$ ipython --no-banner

In [1]: import numpy as np

In [2]: np.set_printoptions(precision=2, suppress=True, linewidth=120)

In [3]: rnd = lambda a: np.round(a, 2) + 0

In [4]: other = np.array([[0, 4, 5, -6, -3], [-2, 4, 6, -9, -3], [-8, 1, -9, -6, -9]])

In [5]: F = other.T @ other

In [6]: F
Out[6]: 
array([[ 68, -16,  60,  66,  78],
       [-16,  33,  35, -66, -33],
       [ 60,  35, 142, -30,  48],
       [ 66, -66, -30, 153,  99],
       [ 78, -33,  48,  99,  99]])

In [7]: C2 = F.T @ F

In [8]: rnd(np.linalg.svd(F, compute_uv=False) ** 2)
Out[8]: array([89866.52, 37156.41,     6.06,     0.  ,     0.  ])

In [9]: rnd(np.linalg.eigvalsh(C2)[::-1])
Out[9]: array([89866.52, 37156.41,     6.06,     0.  ,     0.  ])

In [10]: np.linalg.matrix_rank(C2)
Out[10]: np.int64(3)

In [11]: other = F[0, 0] * F[1:] - np.outer(F[1:, 0], F[0])

In [12]: other
Out[12]: 
array([[    0,  1988,  3340, -3432,  -996],
       [    0,  3340,  6056, -6000, -1416],
       [    0, -3432, -6000,  6048,  1584],
       [    0,  -996, -1416,  1584,   648]])

In [13]: rnd(F[:, 0] / F[0, 0])
Out[13]: array([ 1.  , -0.24,  0.88,  0.97,  1.15])

In [14]: np.linalg.matrix_rank(other), np.linalg.matrix_rank(F)
Out[14]: (np.int64(2), np.int64(3))

In [15]: np.flatnonzero(~other.round(6).any(axis=1))
Out[15]: array([], dtype=int64)

In [16]: def softmax(z):
    ...:     e = np.exp(z - z.max(axis=-1, keepdims=True))
    ...:     return e / e.sum(axis=-1, keepdims=True)
    ...: 

In [17]: rnd(softmax(F[3] + 2))
Out[17]: array([0., 0., 0., 1., 0.])

In [18]: rnd(softmax(F[3]))
Out[18]: array([0., 0., 0., 1., 0.])

In [19]: scores = F @ F.T / np.sqrt(5)

In [20]: softmax(scores)[3] @ F
Out[20]: array([ 66., -66., -30., 153.,  99.])

In [21]: softmax(scores).round(6).argmax(axis=1)
Out[21]: array([4, 1, 2, 3, 3])

In [22]: softmax(scores + np.triu(np.full(scores.shape, -np.inf), 1))
Out[22]: 
array([[1., 0., 0., 0., 0.],
       [0., 1., 0., 0., 0.],
       [0., 0., 1., 0., 0.],
       [0., 0., 0., 1., 0.],
       [0., 0., 0., 1., 0.]])
